>>> import numpy as np
>>> np.set_printoptions(suppress=True, linewidth=160)
>>> arr = np.loadtxt("test18.csv", delimiter=",")
>>> arr
array([[1., 0., 0.],
       [0., 0., 1.],
       [0., 1., 0.]])
>>> # row-stochastic, so 1 is an eigenvalue
>>> ev, evecs = np.linalg.eig(arr)
>>> ev
array([ 1., -1.,  1.])
>>> np.round(np.sort(np.linalg.eigvals(arr.T)), 2)
array([-1.,  1.,  1.])
>>> arr @ evecs[:, 0] - ev[0] * evecs[:, 0]
array([0., 0., 0.])
>>> round(np.linalg.eigvalsh(arr).min(), 2)
np.float64(-1.0)
>>> [round(float(np.linalg.det(arr[:i, :i])), 2) + 0 for i in range(1, 4)]
[1.0, 0.0, -1.0]
>>> rng = np.random.default_rng(84163)
>>> z = rng.permutation(3)
>>> z
array([1, 0, 2])
>>> Y = arr[z][:, z]
>>> Y
array([[0., 0., 1.],
       [0., 1., 0.],
       [1., 0., 0.]])
>>> np.allclose(Y, arr)
False
>>> arr.sum(axis=1)
array([1., 1., 1.])
>>> arr @ np.ones(3)
array([1., 1., 1.])
>>> p = np.eye(3)[0]
>>> for _ in range(4):
...     p = p @ arr
...     print(p.round(2))
... 
[1. 0. 0.]
[1. 0. 0.]
[1. 0. 0.]
[1. 0. 0.]
>>> F = np.loadtxt("layer1.csv", delimiter=",")
>>> F.round(2)
array([[-0.88,  0.3 , -0.36],
       [-0.44, -0.81,  0.39],
       [-0.18,  0.5 ,  0.85]])
>>> round(np.linalg.norm(F, 1), 2), np.round(np.linalg.norm(F, np.inf), 2)
(np.float64(1.62), np.float64(1.64))
>>> np.round(F[0] @ F[2], 2)
np.float64(0.0)
>>> round(np.linalg.norm(F[0], 1), 2), round(np.linalg.norm(F[0], np.inf), 2)
(np.float64(1.55), np.float64(0.88))
